>>> import numpy as np
>>> np.set_printoptions(suppress=True, linewidth=200)
>>> F = np.load("data.npy")
>>> print(F)
[[ 18  14   1]
 [ 14 -18   2]
 [  1   2   0]]
>>> # symmetric
>>> Uu, sigma, Vh = np.linalg.svd(F)
>>> print(np.argmax(sigma[:-1] / (sigma[1:] + 1e-6)) + 1)
2
>>> out = Uu[:, :2] @ np.diag(sigma[:2]) @ Vh[:2]
>>> np.round(np.abs(F - out).max(), 3)
np.float64(0.004)
>>> np.round(np.linalg.norm(F - out) / np.linalg.norm(F), 3)
np.float64(0.0)
>>> out.round(3)
array([[ 18.   ,  14.   ,   1.   ],
       [ 14.   , -18.   ,   2.   ],
       [  1.   ,   2.   ,   0.004]])
>>> np.linalg.matrix_rank(F, rtol=0.05)
np.int64(2)
>>> rng = np.random.default_rng(23333)
>>> out = F + rng.integers(-2, 3, (3, 2)) @ rng.integers(-2, 3, (2, 3))
>>> out
array([[ 16,  16,   1],
       [ 12, -19,   4],
       [ -1,  -2,   4]])
>>> np.abs(out - F).sum(axis=1)
array([ 4,  5, 10])
>>> print(np.round(np.linalg.svd(out - F, compute_uv=False), 3) + 0)
[6.607 3.057 0.   ]
>>> out = F / np.sqrt((F ** 2).mean(axis=1, keepdims=True))
>>> np.linalg.matrix_rank(out) == np.linalg.matrix_rank(F)
np.True_
>>> np.linalg.matrix_rank(F - F.mean(axis=1, keepdims=True))
np.int64(2)
>>> out[2].round(3)
array([0.775, 1.549, 0.   ])
>>> m1 = np.array([[3, 3, 2], [9, 9, 6], [-6, -6, -4], [-6, -6, -4]])
>>> # row 3 repeats row 2
>>> Uu, sigma, Vh = np.linalg.svd(m1)
>>> np.argmax(sigma[:-1] / (sigma[1:] + 1e-6)) + 1
np.int64(1)
>>> sigma.round(3) + 0
array([19.9,  0. ,  0. ])
>>> out = Uu[:, :1] @ np.diag(sigma[:1]) @ Vh[:1]
>>> out.round(3)
array([[ 3.,  3.,  2.],
       [ 9.,  9.,  6.],
       [-6., -6., -4.],
       [-6., -6., -4.]])
>>> np.round(np.abs(m1 - out).max(), 3)
np.float64(0.0)
>>> round(float(np.linalg.norm(m1 - out, 2)), 3), round(sigma[1], 3)
(0.0, np.float64(0.0))
>>> np.linalg.matrix_rank(out)
np.int64(1)
